$ ipython --no-banner

In [1]: import numpy as np

In [2]: np.set_printoptions(precision=3, suppress=True, linewidth=120, legacy="1.25")

In [3]: W0 = np.load("dump.npy")

In [4]: W0
Out[4]: 
array([[-0.3, -0.7, -0.7,  0.9,  0.6,  0.1,  1. ,  1.1, -0.8],
       [ 2.2, -0.6,  1.3,  0.6, -0.2,  0.8, -0.9,  0.1, -1.2],
       [-1.9,  0.9,  0. , -0.9, -1.4, -0.6,  0.7,  0.6, -0.1],
       [-0.8, -0.1,  1.1,  1.5, -0.3, -0.3,  0.2,  0.2,  0.5],
       [-0.9,  0.2,  1.6,  0.1,  1.3, -0.8,  0.4,  1.6,  0.5],
       [ 0.4,  0.2, -0.2,  0.9, -3.2, -1.3, -1. ,  4. ,  0.1],
       [ 0.5, -3. , -1.1,  1.2,  1.4,  1. , -0.1,  1.1,  0.5],
       [ 0.2, -1.5,  0.6,  1.6,  0. , -0.2, -1.6,  0.2, -1.3],
       [-1. , -1.1, -0.5, -2.3,  0.2,  1.1,  0.3, -0.8, -0.7],
       [ 1.4, -0.1, -0.6,  0.2,  1. , -0.1,  0.8,  0.8, -0.7],
       [-0.3,  1.1, -0.5,  1.2, -0.2, -1.1,  0.3, -0.8, -1. ],
       [ 1.2, -0.2,  1.1, -1. , -0.9, -0.6, -0.4, -0.6,  1.6],
       [ 1.5,  0.3, -0.2, -1.6,  0. ,  1. ,  0.4,  0.6,  1.1],
       [ 0.7,  0.9,  0. ,  0.8, -0.5,  0.9, -0.4, -0.3,  0.9],
       [-0.2, -1.3, -0.1, -0.8, -0.7,  0. ,  0.7,  0.5, -0.8],
       [ 0.7, -0.2,  1. , -1.1,  0.4, -0.5,  1.7, -1. , -0.5],
       [-0.6,  0.5,  0.3, -1.3,  1. ,  0.8,  1.6,  1. , -0.6],
       [ 0.6,  0.6, -0.3, -0.3,  0. ,  0.9,  1.5, -1.1,  0.6],
       [ 0.6,  0.6,  1.1, -0.1, -0.6,  0.1,  2.2,  2.3,  0.4],
       [ 1. ,  0.4,  0.3, -0.4, -0.9,  1.4,  0.9, -1.2,  1.4],
       [ 2.5,  0.7,  0. , -0.8, -1. ,  0.2,  0.1, -0.2,  0.1],
       [ 1.8,  0. ,  3. , -1.8,  0.9,  0.9,  1.2,  6.3, -1.5],
       [-1.2, -0.7, -0.2, -0.4,  0.1, -0.9, -0.2,  0. ,  0.5],
       [-0.3,  1.2, -0.4,  1.5, -0.3,  0.4,  1.3,  1.2, -0.5],
       [-0.4,  0.2,  0.2,  0. , -1.8, -0.3,  1.3, -3.1, -0.8],
       [ 1.1, -0.7,  0.1, -1.3,  1.3,  0.4,  0.5,  0.5, -1. ],
       [ 0.5,  0. , -0.3,  0.8,  0. , -0.6,  1.1, -0.3,  1.8],
       [ 0.3,  0.2,  0.5,  0.2,  0.4,  0.1, -0.1,  1.3,  0.8],
       [ 0.6, -0.6,  1. ,  0.6,  0.7,  0.9, -1.3,  0.3, -0.6],
       [ 0.2, -2.3, -1. ,  0.8, -1. , -0.4,  0.1,  1.4,  0.5],
       [ 0.9, -1.4, -0.1, -1.1,  0.8,  0.1, -0.1,  0.4, -0.4],
       [-0.3, -1.9, -1.2, -0.3,  1.4, -1.6, -1.2,  0.3,  1.5],
       [-0.7, -0.1,  1. ,  1.3,  1.3,  1.2, -0.5,  1. , -0.5],
       [ 0.7,  0.6, -0.1, -0.8, -1.5, -0.4, -0.3,  0.1, -0.4],
       [ 0.6,  0.9, -1.1, -0.7,  1.9,  1.5,  1.3,  0.6,  0.8],
       [-0.9, -1.1, -2.4,  1.8,  0.4, -1.6,  0.8,  0.4,  0.5],
       [-1.7,  0.2,  1.3, -2.1,  1.2, -0.1,  0.5, -0.9,  0.7],
       [-0.7,  0.6, -0.7, -0.6, -1.1, -2. ,  1.4,  1.4, -1.6],
       [ 0.9, -0.3, -1.2,  0.9, -0.2, -1. ,  0.7, -0.2, -1. ],
       [-0.1,  0.1, -1.2,  0.9, -0.2, -0.5,  0.9,  0.8, -0.6]])

In [5]: D = np.linalg.norm(W0[:, None] - W0[None], axis=-1)

In [6]: D[:5, :5]
Out[6]: 
array([[0.   , 4.031, 3.764, 2.884, 3.271],
       [4.031, 0.   , 5.515, 3.928, 4.715],
       [3.764, 5.515, 0.   , 3.354, 3.719],
       [2.884, 3.928, 3.354, 0.   , 2.668],
       [3.271, 4.715, 3.719, 2.668, 0.   ]])

In [7]: D[31].round(6).argsort(kind="stable")[:4]
Out[7]: array([31, 22, 30, 29])

In [8]: np.linalg.matrix_rank(D ** 2)
Out[8]: 11

In [9]: print((D + 1e9 * np.eye(40)).round(6).argmin(axis=1))
[39 28 22 27 27 29 29 28 14 25 38 20 20 19 30 17 25 19 27 17 33 18 14 39 17 30 17  4 32 14 25 22 28 20 16 39 22  2 39
  0]

In [10]: data = np.loadtxt("block16.csv", delimiter=",")

In [11]: data
Out[11]: 
array([[0., 1., 1., 1., 0., 0., 0.],
       [1., 0., 0., 1., 0., 0., 1.],
       [1., 0., 0., 1., 1., 1., 1.],
       [1., 1., 1., 0., 1., 1., 0.],
       [0., 0., 1., 1., 0., 0., 1.],
       [0., 0., 1., 1., 0., 0., 1.],
       [0., 1., 1., 0., 1., 1., 0.]])

In [12]: # column 5 repeats column 4

In [13]: np.linalg.matrix_power(data, 4)
Out[13]: 
array([[27., 19., 29., 32., 26., 26., 28.],
       [19., 28., 36., 23., 27., 27., 16.],
       [29., 36., 56., 47., 35., 35., 36.],
       [32., 23., 47., 57., 27., 27., 48.],
       [26., 27., 35., 27., 32., 32., 22.],
       [26., 27., 35., 27., 32., 32., 22.],
       [28., 16., 36., 48., 22., 22., 42.]])

In [14]: np.trace(data)
Out[14]: 0.0

In [15]: np.round(np.sort(np.abs(np.linalg.eigvals(data))), 3) + 0
Out[15]: array([0.   , 0.19 , 0.606, 0.947, 1.92 , 2.472, 3.861])

In [16]: np.linalg.lstsq(data[:-1].T, data[-1])[2]
Out[16]: 5

In [17]: np.abs(np.diag(np.linalg.qr(data)[1])) > 1e-9
Out[17]: array([ True,  True,  True,  True,  True, False,  True])

In [18]: round(float(np.trace(np.linalg.pinv(data) @ data)), 3)
Out[18]: 6.0

In [19]: f = np.array([1, 2, 1, 1, 2, 0, 3, 3, 3, 1, 2, 0, 0, 3, 1]) + 0.5

In [20]: X = np.eye(15) - 2 * np.outer(f, f) / (f @ f)

In [21]: print(X)
[[ 0.944 -0.094 -0.056 -0.056 -0.094 -0.019 -0.132 -0.132 -0.132 -0.056 -0.094 -0.019 -0.019 -0.132 -0.056]
 [-0.094  0.843 -0.094 -0.094 -0.157 -0.031 -0.219 -0.219 -0.219 -0.094 -0.157 -0.031 -0.031 -0.219 -0.094]
 [-0.056 -0.094  0.944 -0.056 -0.094 -0.019 -0.132 -0.132 -0.132 -0.056 -0.094 -0.019 -0.019 -0.132 -0.056]
 [-0.056 -0.094 -0.056  0.944 -0.094 -0.019 -0.132 -0.132 -0.132 -0.056 -0.094 -0.019 -0.019 -0.132 -0.056]
 [-0.094 -0.157 -0.094 -0.094  0.843 -0.031 -0.219 -0.219 -0.219 -0.094 -0.157 -0.031 -0.031 -0.219 -0.094]
 [-0.019 -0.031 -0.019 -0.019 -0.031  0.994 -0.044 -0.044 -0.044 -0.019 -0.031 -0.006 -0.006 -0.044 -0.019]
 [-0.132 -0.219 -0.132 -0.132 -0.219 -0.044  0.693 -0.307 -0.307 -0.132 -0.219 -0.044 -0.044 -0.307 -0.132]
 [-0.132 -0.219 -0.132 -0.132 -0.219 -0.044 -0.307  0.693 -0.307 -0.132 -0.219 -0.044 -0.044 -0.307 -0.132]
 [-0.132 -0.219 -0.132 -0.132 -0.219 -0.044 -0.307 -0.307  0.693 -0.132 -0.219 -0.044 -0.044 -0.307 -0.132]
 [-0.056 -0.094 -0.056 -0.056 -0.094 -0.019 -0.132 -0.132 -0.132  0.944 -0.094 -0.019 -0.019 -0.132 -0.056]
 [-0.094 -0.157 -0.094 -0.094 -0.157 -0.031 -0.219 -0.219 -0.219 -0.094  0.843 -0.031 -0.031 -0.219 -0.094]
 [-0.019 -0.031 -0.019 -0.019 -0.031 -0.006 -0.044 -0.044 -0.044 -0.019 -0.031  0.994 -0.006 -0.044 -0.019]
 [-0.019 -0.031 -0.019 -0.019 -0.031 -0.006 -0.044 -0.044 -0.044 -0.019 -0.031 -0.006  0.994 -0.044 -0.019]
 [-0.132 -0.219 -0.132 -0.132 -0.219 -0.044 -0.307 -0.307 -0.307 -0.132 -0.219 -0.044 -0.044  0.693 -0.132]
 [-0.056 -0.094 -0.056 -0.056 -0.094 -0.019 -0.132 -0.132 -0.132 -0.056 -0.094 -0.019 -0.019 -0.132  0.944]]

In [22]: ev, evecs = np.linalg.eigh(X)

In [23]: x0 = np.array([5, -3, -4, 0, 1, 5, 1, -2, -5, -1, 3, -2, 1, -2, 4])

In [24]: print(round(float(x0 @ X @ x0 / (x0 @ x0)), 3), round(ev[0], 3), np.round(ev[-1], 3))
0.946 -1.0 1.0

In [25]: f = np.array([1, 2, 0, 1, 0, 0, 1, 1, 1, 1, 1, 1, 2, 1, 0])

In [26]: out = X + np.outer(f, np.eye(15)[0])

In [27]: np.linalg.matrix_rank(out - X)
Out[27]: 1

In [28]: A = np.load("run16.npy")

In [29]: A
Out[29]: 
array([[-0.393,  0.001, -0.363, -0.333,  0.557,  0.493, -0.036, -0.049,  0.213],
       [-0.306, -0.286,  0.201,  0.551,  0.062,  0.291, -0.412,  0.442, -0.161],
       [-0.175, -0.328, -0.113,  0.15 ,  0.32 , -0.305, -0.059, -0.569, -0.551],
       [ 0.262, -0.41 , -0.327, -0.267, -0.513,  0.396, -0.337, -0.163, -0.157],
       [ 0.087,  0.574, -0.241,  0.55 , -0.114,  0.353, -0.043, -0.404, -0.01 ],
       [-0.481, -0.204, -0.107,  0.156, -0.325, -0.298, -0.155, -0.285,  0.626],
       [ 0.437, -0.165,  0.53 ,  0.017,  0.332,  0.156, -0.306, -0.366,  0.372],
       [ 0.262, -0.492, -0.229,  0.382,  0.093,  0.155,  0.641,  0.049,  0.21 ],
       [ 0.393,  0.04 , -0.552,  0.135,  0.287, -0.4  , -0.426,  0.266,  0.161]])

In [30]: # keeps lengths

In [31]: x0 = np.array([2, 2, 1, 1, 0, 3, 2])

In [32]: h = np.maximum(data @ x0, 0)

In [33]: data * (h > 1e-9)[:, None]
Out[33]: 
array([[0., 1., 1., 1., 0., 0., 0.],
       [1., 0., 0., 1., 0., 0., 1.],
       [1., 0., 0., 1., 1., 1., 1.],
       [1., 1., 1., 0., 1., 1., 0.],
       [0., 0., 1., 1., 0., 0., 1.],
       [0., 0., 1., 1., 0., 0., 1.],
       [0., 1., 1., 0., 1., 1., 0.]])

In [34]: data.T @ h
Out[34]: array([21., 18., 26., 25., 22., 22., 21.])

In [35]: print(np.flatnonzero(h > 1e-9))
[0 1 2 3 4 5 6]

In [36]: h
Out[36]: array([4., 5., 8., 8., 4., 4., 6.])

In [37]: f = np.array([3, 0, -9, -2, 6, 1, 2, -6])

In [38]: g = np.array([2, 2, -2, -1, 0, 1, 0, 1, -2, -2, -2, 0, 0, -1, 0, 0])

In [39]: mat = np.outer(f, g)

In [40]: mat
Out[40]: 
array([[  6,   6,  -6,  -3,   0,   3,   0,   3,  -6,  -6,  -6,   0,   0,  -3,   0,   0],
       [  0,   0,   0,   0,   0,   0,   0,   0,   0,   0,   0,   0,   0,   0,   0,   0],
       [-18, -18,  18,   9,   0,  -9,   0,  -9,  18,  18,  18,   0,   0,   9,   0,   0],
       [ -4,  -4,   4,   2,   0,  -2,   0,  -2,   4,   4,   4,   0,   0,   2,   0,   0],
       [ 12,  12, -12,  -6,   0,   6,   0,   6, -12, -12, -12,   0,   0,  -6,   0,   0],
       [  2,   2,  -2,  -1,   0,   1,   0,   1,  -2,  -2,  -2,   0,   0,  -1,   0,   0],
       [  4,   4,  -4,  -2,   0,   2,   0,   2,  -4,  -4,  -4,   0,   0,  -2,   0,   0],
       [-12, -12,  12,   6,   0,  -6,   0,  -6,  12,  12,  12,   0,   0,   6,   0,   0]])

In [41]: U, sig, Vh = np.linalg.svd(mat)

In [42]: evecs = Vh[:(sig > 1e-8).sum()]

In [43]: rng = np.random.default_rng(19212)

In [44]: x0 = mat[4] + -1 * mat[0] + rng.integers(2) * np.eye(16)[1]

In [45]: print(x0)
[ 6.  6. -6. -3.  0.  3.  0.  3. -6. -6. -6.  0.  0. -3.  0.  0.]

In [46]: np.linalg.matrix_rank(np.vstack([mat, x0]))
Out[46]: 1

In [47]: np.allclose(evecs.T @ evecs @ x0, x0)
Out[47]: True

In [48]: M = np.loadtxt("mat.csv", delimiter=",")

In [49]: M
Out[49]: 
array([[ -3.079,   5.855,  -1.266,  24.263,  11.884,   1.281,  -2.308,  -0.157,   0.725,  -0.262,  -1.559],
       [  0.628,  11.75 ,   1.816,  12.309,  -6.295,  -0.578,  -0.656,  -0.19 ,  -7.263,   1.924,   4.108],
       [  2.17 ,   3.409,  -8.6  ,  33.866,   9.208,  -0.078,   2.466,  -0.242,  -0.648,  -2.208,  -1.37 ],
       [ -1.995,  -3.488,   4.664, -15.475,   6.447,   0.493,  -0.006,  -0.124,  -1.227,   0.58 ,   0.438],
       [ -6.338,  18.572,  -2.146,  13.474,   0.395,   0.618,  -0.614,  -0.014,  -1.477,   0.965,   1.577],
       [  1.144,  12.352,  -0.625,   7.55 ,  16.685,  -0.063,   0.091,  -0.476,   4.275,   0.339,  -2.768],
       [  4.014,  17.16 ,   3.792,   5.11 ,  20.303,   2.23 ,  -0.428,  -0.006,   9.221,   0.329,   1.06 ],
       [  5.706, -19.46 ,   1.694,   6.758,  -2.303,  -0.452,   0.885,   0.341,  -3.89 ,  -2.164,   0.951],
       [  1.683,  11.209,  -2.802,  -8.762,   4.756,  -1.08 ,   0.406,  -0.411,  -3.902,  -0.211,   0.855],
       [  2.347,  -1.119,  -1.445, -12.51 ,   1.769,   0.029,   1.834,   1.311, -12.327,  -0.068,   2.293],
       [  5.249,  -5.369,  -0.418, -38.541,  14.706,  -0.66 ,   2.192,  -0.133,  -1.849,  -0.166,  -2.424],
       [ -2.442,  25.401,  -0.237,  -4.124,   2.044,  -0.375,   1.108,   1.11 ,  -5.553,  -0.926,   2.043],
       [  1.003,  -7.65 ,  -6.439, -12.383,  -2.128,   0.603,   0.326,   0.714,   0.054,  -2.218,   0.219],
       [ -1.781,  10.33 ,  -4.114, -30.826, -13.368,  -0.087,   2.209,  -0.254,  -2.504,   2.127,  -0.117],
       [  1.94 ,  -1.11 ,   6.918,  15.867,  12.512,   0.147,  -1.374,   0.433,   9.575,   0.123,  -1.902],
       [  1.341,  -3.565,  -0.654,  30.806,   6.548,   0.484,  -0.803,  -0.755,   7.552,   0.092,   0.439],
       [ -0.659,   8.902,  10.587,  16.006,  14.743,  -0.214,  -0.615,   0.251,  -7.627,   0.583,   2.348],
       [ -1.433,  -3.427,  -1.885,   4.032,  -3.903,  -1.571,  -3.267,   0.969,  -0.02 ,  -1.216,  -1.184],
       [  4.531, -13.055,  -9.078,  11.09 ,  -4.763,  -0.428,  -0.699,   0.587,   6.71 ,  -0.668,   0.626],
       [  4.583, -12.143,  -0.936,  -4.923,  -4.126,   0.306,  -1.926,  -0.398,  -9.319,   1.673,  -1.735],
       [ -5.396, -14.769,   3.398,  15.047,  -3.167,   1.788,  -4.744,  -0.527,   1.483,  -1.003,  -3.615],
       [ -3.31 ,  -0.376,  -0.315,  59.663,   7.174,  -0.336,  -1.383,  -0.282, -12.007,  -0.735,  -1.426],
       [-10.552,  12.986,   5.567,   0.306,  -3.21 ,   0.11 ,  -0.526,  -0.099,   5.858,  -0.887,  -1.935],
       [  3.044, -16.593,  -0.45 , -20.488, -10.476,   1.112,  -0.259,  -0.615,   2.752,  -0.453,  -3.519],
       [  1.59 ,  -4.645,  -5.102,  -6.247,   1.885,  -0.016,   1.989,   0.054,  -0.584,  -0.323,  -1.339],
       [ -5.791,   8.795,  -2.768,   4.669,   0.794,  -1.184,   1.583,   1.102,  -9.632,  -1.186,  -1.712],
       [  0.267, -15.33 ,  -4.564, -19.912,   0.049,   0.996,   0.8  ,  -0.702,   9.653,   2.8  ,  -0.362],
       [ -0.721,  16.832,  -4.525, -19.672,  -8.5  ,  -1.269,   0.313,   0.175,  -5.436,   0.38 ,   3.158],
       [ -3.425,   7.238,   0.112,   4.983,   2.251,  -0.71 ,   1.898,  -0.881,   0.666,   1.385,  -0.584],
       [  4.492, -12.796,   1.423, -34.991,  16.502,   0.708,   1.686,  -0.282,  -9.499,  -0.332,  -0.703],
       [  1.063,  14.538,   0.22 ,   5.488,  12.906,   0.769,  -2.508,   0.009,   6.589,   0.034,  -1.576],
       [  0.48 ,   7.807,  -0.778,  -6.455,  15.424,  -1.316,   1.103,  -0.827,  -3.439,  -0.611,  -1.874],
       [  1.063,  -5.33 ,  -3.966, -18.223,  -8.727,   0.686,   3.298,  -0.829,  -3.532,   0.04 ,   1.178],
       [  5.646,  42.27 ,   1.633,  18.408,   2.435,   0.579,  -0.139,   0.134,  -2.114,  -0.339,   0.761],
       [ -0.773,   2.564,  -4.809, -15.127,  10.589,   0.462,  -1.156,  -0.791,  -1.092,   0.763,   0.628],
       [  2.793,  -2.215,   0.556,  16.139,  -0.477,  -1.326,   1.892,  -1.459,  -0.292,  -1.021,  -0.124]])

In [50]: Ac = M - M.mean(axis=0)

In [51]: evecs = np.linalg.svd(Ac)[2][:6]

In [52]: out = Ac - Ac @ evecs.T @ evecs

In [53]: round(np.linalg.norm(out) / np.linalg.norm(Ac), 3)
Out[53]: 0.093

In [54]: (Ac @ evecs.T).std(axis=0)
Out[54]: array([20.388, 12.734,  8.484,  5.778,  3.966,  3.136])

In [55]: np.diag(evecs.T @ evecs)
Out[55]: array([0.963, 0.995, 0.977, 0.999, 0.995, 0.005, 0.032, 0.001, 0.985, 0.004, 0.044])

In [56]: np.round(np.cov(Ac @ evecs.T, rowvar=False), 3) + 0
Out[56]: 
array([[427.535,   0.   ,   0.   ,   0.   ,   0.   ,   0.   ],
       [  0.   , 166.785,   0.   ,   0.   ,   0.   ,   0.   ],
       [  0.   ,   0.   ,  74.037,   0.   ,   0.   ,   0.   ],
       [  0.   ,   0.   ,   0.   ,  34.335,   0.   ,   0.   ],
       [  0.   ,   0.   ,   0.   ,   0.   ,  16.176,   0.   ],
       [  0.   ,   0.   ,   0.   ,   0.   ,   0.   ,  10.118]])

In [57]: print(np.linalg.norm(out, axis=1).round(6).argmax())
19
